$ ipython --no-banner

In [1]: import numpy as np

In [2]: np.set_printoptions(suppress=True, linewidth=140)

In [3]: rd = lambda a: np.round(a, 2) + 0

In [4]: data = np.load("mat.npy")

In [5]: print(data)
[[0 0 0 0 0]
 [0 0 0 1 0]
 [0 0 0 1 0]
 [0 1 1 0 0]
 [0 0 0 0 0]]

In [6]: Y = np.array([[1, 2, 0], [0, 2, 1]])

In [7]: Z = np.kron(Y, data)

In [8]: np.linalg.matrix_rank(Z)
Out[8]: np.int64(4)

In [9]: np.argwhere(np.triu(data))
Out[9]: 
array([[1, 3],
       [2, 3]])

In [10]: data @ data
Out[10]: 
array([[0, 0, 0, 0, 0],
       [0, 1, 1, 0, 0],
       [0, 1, 1, 0, 0],
       [0, 0, 0, 2, 0],
       [0, 0, 0, 0, 0]])

In [11]: data.sum(axis=0)
Out[11]: array([0, 1, 1, 2, 0])

In [12]: np.trace(data @ data @ data) // 6
Out[12]: np.int64(0)

In [13]: L = np.diag(data.sum(axis=1)) - data

In [14]: L
Out[14]: 
array([[ 0,  0,  0,  0,  0],
       [ 0,  1,  0, -1,  0],
       [ 0,  0,  1, -1,  0],
       [ 0, -1, -1,  2,  0],
       [ 0,  0,  0,  0,  0]])

In [15]: L @ np.ones(5)
Out[15]: array([0., 0., 0., 0., 0.])

In [16]: round(np.linalg.det(L[1:, 1:]))
Out[16]: 0

In [17]: rng = np.random.default_rng(5646)

In [18]: Y = data + rng.integers(-2, 3, (5, 2)) @ rng.integers(-2, 3, (2, 5))

In [19]: Y
Out[19]: 
array([[ 3,  0,  0, -3,  2],
       [ 3, -3, -3, -2,  4],
       [-2, -2, -2,  3,  0],
       [ 3,  1,  1, -3,  2],
       [ 4, -2, -2, -4,  4]])

In [20]: np.linalg.matrix_rank(Y - data, tol=1e-8)
Out[20]: np.int64(2)

In [21]: np.flatnonzero(np.linalg.matrix_power((data != 0) + (data.T != 0) + np.eye(5), 5)[2])
Out[21]: array([1, 2, 3])

In [22]: print(rd(np.sort(np.linalg.eigvals(data).real)))
[-1.41  0.    0.    0.    1.41]

In [23]: M = np.load("arr.npy")

In [24]: M
Out[24]: 
array([[1, 2, 1, 2],
       [2, 1, 2, 1],
       [1, 2, 1, 2],
       [2, 1, 2, 1]])

In [25]: Uu, sv, VT = np.linalg.svd(M)

In [26]: rd(sv)
Out[26]: array([6., 2., 0., 0.])

In [27]: Y = Uu[:, :2] @ np.diag(sv[:2]) @ VT[:2]

In [28]: print(rd(np.linalg.norm(M - Y) / np.linalg.norm(M)))
0.0

In [29]: rd(np.abs(M - Y).max())
Out[29]: np.float64(0.0)

In [30]: feats = np.loadtxt("m.csv", delimiter=",")

In [31]: feats
Out[31]: 
array([[-2.,  1.,  1.,  1.,  1.],
       [ 1., -2.,  1.,  1.,  1.],
       [ 1.,  1., -2.,  1.,  1.],
       [ 1.,  1.,  1., -2.,  1.],
       [ 1.,  1.,  1.,  1., -2.]])

In [32]: q, vecs = np.linalg.qr(feats[:, :3])[0], np.linalg.qr(feats[:, 3:])[0]

In [33]: sv = np.linalg.svd(q.T @ vecs, compute_uv=False)

In [34]: print(rd(sv))
[0.38 0.  ]

In [35]: rd(np.degrees(np.arccos(sv.clip(0, 1))))
Out[35]: array([67.79, 90.  ])

In [36]: print(rd(np.linalg.norm(q @ q.T - vecs @ vecs.T, 2)))
1.0

In [37]: E = np.load("out6.npy")

In [38]: print(E)
[[  5   9  -9]
 [  3   4   0]
 [  1  -4  -2]
 [  5 -13  -2]
 [  6 -16   0]
 [  3 -12   0]
 [  3 -16  -3]
 [  9 -22  -2]
 [  7 -27  -7]
 [  3 -36   1]
 [  7 -35   2]]

In [39]: evals, vecs = np.linalg.eigh(data)

In [40]: print(rd(vecs @ np.diag(evals) @ vecs.T))
[[0. 0. 0. 0. 0.]
 [0. 0. 0. 1. 0.]
 [0. 0. 0. 1. 0.]
 [0. 1. 1. 0. 0.]
 [0. 0. 0. 0. 0.]]

In [41]: rd(np.linalg.svd(data, compute_uv=False))
Out[41]: array([1.41, 1.41, 0.  , 0.  , 0.  ])

In [42]: print(rd(np.abs(vecs[:, -1])))
[0.   0.5  0.5  0.71 0.  ]

In [43]: (evals > 1e-8).sum(), (evals < -1e-8).sum()
Out[43]: (np.int64(1), np.int64(1))

In [44]: rd(vecs.T @ data @ vecs)
Out[44]: 
array([[-1.41,  0.  ,  0.  ,  0.  ,  0.  ],
       [ 0.  ,  0.  ,  0.  ,  0.  ,  0.  ],
       [ 0.  ,  0.  ,  0.  ,  0.  ,  0.  ],
       [ 0.  ,  0.  ,  0.  ,  0.  ,  0.  ],
       [ 0.  ,  0.  ,  0.  ,  0.  ,  1.41]])

In [45]: rd(np.linalg.eigvalsh(data + 4 * np.eye(5)))
Out[45]: array([2.59, 4.  , 4.  , 4.  , 5.41])

In [46]: np.unique(evals.round(6) + 0, return_counts=True)[1]
Out[46]: array([1, 3, 1])

In [47]: evals.sum(), np.trace(data)
Out[47]: (np.float64(0.0), np.int64(0))

In [48]: rd(np.linalg.eigvalsh(data @ data))
Out[48]: array([0., 0., 0., 2., 2.])

In [49]: Xc = E - E.mean(axis=0)

In [50]: vecs = np.linalg.svd(Xc)[2][:1]

In [51]: Y = Xc - Xc @ vecs.T @ vecs

In [52]: rd((Xc @ vecs.T).std(axis=0))
Out[52]: array([13.94])

In [53]: print(rd(np.diag(vecs.T @ vecs)))
[0.   0.99 0.01]

In [54]: rd(np.cov(Xc @ vecs.T, rowvar=False))
Out[54]: np.float64(213.65)

In [55]: X = np.array([[3, 2, -2, -2, 2],
    ...:     [-2, 2, 0, 0, -1],
    ...:     [0, 1, 0, -3, -1],
    ...:     [1, -2, 0, 3, -2]])

In [56]: rd(np.linalg.norm(X))
Out[56]: np.float64(7.94)

In [57]: np.linalg.rank(X)
AttributeError: module 'numpy.linalg' has no attribute 'rank'


In [58]: X.mean(axis=0)
Out[58]: array([ 0.5 ,  0.75, -0.5 , -0.5 , -0.5 ])

In [59]: X - X[0]
Out[59]: 
array([[ 0,  0,  0,  0,  0],
       [-5,  0,  2,  2, -3],
       [-3, -1,  2, -1, -3],
       [-2, -4,  2,  5, -4]])

In [60]: print(np.linalg.matrix_rank(X))
4
